In [1]: import numpy as np

In [2]: np.set_printoptions(precision=1, suppress=True, linewidth=200)

In [3]: data = np.loadtxt("mat.csv", delimiter=",")

In [4]: print(data)
[[-3. -5.  2.  4. -2. -2.  0. -5. -5.]
 [-5. -3. -5.  2.  4. -2. -2.  0. -5.]
 [-5. -5. -3. -5.  2.  4. -2. -2.  0.]
 [ 0. -5. -5. -3. -5.  2.  4. -2. -2.]
 [-2.  0. -5. -5. -3. -5.  2.  4. -2.]
 [-2. -2.  0. -5. -5. -3. -5.  2.  4.]
 [ 4. -2. -2.  0. -5. -5. -3. -5.  2.]
 [ 2.  4. -2. -2.  0. -5. -5. -3. -5.]
 [-5.  2.  4. -2. -2.  0. -5. -5. -3.]]

In [5]: B = data[0, 0] * data[1:] - np.outer(data[1:, 0], data[0])

In [6]: print(B)
[[  0. -16.  25.  14. -22.  -4.   6. -25. -10.]
 [  0. -10.  19.  35. -16. -22.   6. -19. -25.]
 [  0.  15.  15.   9.  15.  -6. -12.   6.   6.]
 [  0. -10.  19.  23.   5.  11.  -6. -22.  -4.]
 [  0.  -4.   4.  23.  11.   5.  15. -16. -22.]
 [  0.  26.  -2. -16.  23.  23.   9.  35.  14.]
 [  0.  -2.   2.  -2.   4.  19.  15.  19.  25.]
 [  0. -31.  -2.  26.  -4. -10.  15. -10. -16.]]

In [7]: print(np.linalg.matrix_rank(B), np.linalg.matrix_rank(data))
8 9

In [8]: print(np.sort(np.abs(np.fft.fft(data[0]))), np.sort(np.linalg.svd(data, compute_uv=False)))
[ 1.7  1.7  7.1  7.1 11.3 11.3 14.  14.  16. ] [ 1.7  1.7  7.1  7.1 11.3 11.3 14.  14.  16. ]

In [9]: print(np.allclose(data @ data.T, data.T @ data))
True

In [10]: print(np.fft.fft(data[0]))
[-16.  +0.j   -9.4-10.4j  -7.  +1.1j   9.5 +6.1j   1.4 +1.j    1.4 -1.j    9.5 -6.1j  -7.  -1.1j  -9.4+10.4j]

In [11]: print((data @ data)[0])
[ 47. -26.  -7.  -4.  -4.  73.  78.  31.  68.]

In [12]: B = np.array([[2, 1, -1],
    ...:     [1, 3, -3],
    ...:     [-3, 1, 0],
    ...:     [-1, -1, 1],
    ...:     [2, 3, -3],
    ...:     [5, -2, 2],
    ...:     [-4, 1, 2],
    ...:     [-1, 1, 3],
    ...:     [5, 4, -4]])

In [13]: print(np.vstack([data, B.T]).shape)
(12, 9)

In [14]: print(data @ B)
[[-55. -47.  29.]
 [-19. -27.  16.]
 [ 33. -24.   7.]
 [-11. -42.  41.]
 [-37.  -3.  20.]
 [ 12.   1.  -8.]
 [  4.  -9. -22.]
 [-11.  -4. -25.]
 [-12. -21. -10.]]

In [15]: B = np.linalg.inv(data)

In [16]: print(np.allclose(B, data.T))
False

In [17]: print(np.round(np.linalg.inv(B), 1) + 0)
[[-3. -5.  2.  4. -2. -2.  0. -5. -5.]
 [-5. -3. -5.  2.  4. -2. -2.  0. -5.]
 [-5. -5. -3. -5.  2.  4. -2. -2.  0.]
 [ 0. -5. -5. -3. -5.  2.  4. -2. -2.]
 [-2.  0. -5. -5. -3. -5.  2.  4. -2.]
 [-2. -2.  0. -5. -5. -3. -5.  2.  4.]
 [ 4. -2. -2.  0. -5. -5. -3. -5.  2.]
 [ 2.  4. -2. -2.  0. -5. -5. -3. -5.]
 [-5.  2.  4. -2. -2.  0. -5. -5. -3.]]

In [18]: print(B.round(1) + 0)
[[ 0.1 -0.1  0.   0.  -0.1  0.1 -0.1  0.2 -0.2]
 [-0.2  0.1 -0.1  0.   0.  -0.1  0.1 -0.1  0.2]
 [ 0.2 -0.2  0.1 -0.1  0.   0.  -0.1  0.1 -0.1]
 [-0.1  0.2 -0.2  0.1 -0.1  0.   0.  -0.1  0.1]
 [ 0.1 -0.1  0.2 -0.2  0.1 -0.1  0.   0.  -0.1]
 [-0.1  0.1 -0.1  0.2 -0.2  0.1 -0.1  0.   0. ]
 [ 0.  -0.1  0.1 -0.1  0.2 -0.2  0.1 -0.1  0. ]
 [ 0.   0.  -0.1  0.1 -0.1  0.2 -0.2  0.1 -0.1]
 [-0.1  0.   0.  -0.1  0.1 -0.1  0.2 -0.2  0.1]]

In [19]: print((np.abs(B) > 1e-9).astype(int))
[[1 1 1 1 1 1 1 1 1]
 [1 1 1 1 1 1 1 1 1]
 [1 1 1 1 1 1 1 1 1]
 [1 1 1 1 1 1 1 1 1]
 [1 1 1 1 1 1 1 1 1]
 [1 1 1 1 1 1 1 1 1]
 [1 1 1 1 1 1 1 1 1]
 [1 1 1 1 1 1 1 1 1]
 [1 1 1 1 1 1 1 1 1]]

In [20]: print(round(np.linalg.slogdet(data)[0], 1))
-1.0

In [21]: rng = np.random.default_rng(75207)

In [22]: lab = rng.permutation(9)

In [23]: print(lab)
[4 8 7 0 6 3 1 2 5]

In [24]: B = data[lab][:, lab]

In [25]: print(np.sort(np.abs(np.linalg.eigvals(B))))
[ 1.7  1.7  7.1  7.1 11.3 11.3 14.  14.  16. ]

In [26]: print(np.diag(B))
[-3. -3. -3. -3. -3. -3. -3. -3. -3.]

In [27]: F = np.array([[16, 6, 10, 12, 10, 12, 14, 10, 16, 26, 20, 6],
    ...:     [8, 6, 10, 8, 6, 12, 2, -2, 12, 10, 8, 6],
    ...:     [2, -2, 6, -3, -9, 0, -3, -3, -7, -2, 3, -2],
    ...:     [-4, 2, -6, 2, 8, 0, 0, 0, 6, -2, -6, 2],
    ...:     [-8, -5, -6, -8, -8, -9, -6, -3, -12, -13, -9, -5]])

In [28]: print(F)
[[ 16   6  10  12  10  12  14  10  16  26  20   6]
 [  8   6  10   8   6  12   2  -2  12  10   8   6]
 [  2  -2   6  -3  -9   0  -3  -3  -7  -2   3  -2]
 [ -4   2  -6   2   8   0   0   0   6  -2  -6   2]
 [ -8  -5  -6  -8  -8  -9  -6  -3 -12 -13  -9  -5]]

In [29]: print([round(float(x), 1) for x in np.linalg.svd(F, compute_uv=False)[:3]])
[62.5, 20.0, 12.6]

In [30]: print(round(float(np.linalg.norm(F, 2) / np.linalg.norm(F)), 1))
0.9

In [31]: print(np.linalg.cond(F) > 100)
True

In [32]: print(np.unravel_index(np.abs(F).argmax(), F.shape))
(np.int64(0), np.int64(9))

In [33]: print(np.abs(F).max())
26

In [34]: print(np.round(np.linalg.svd(F, compute_uv=False), 1) + 0)
[62.5 20.  12.6  0.   0. ]
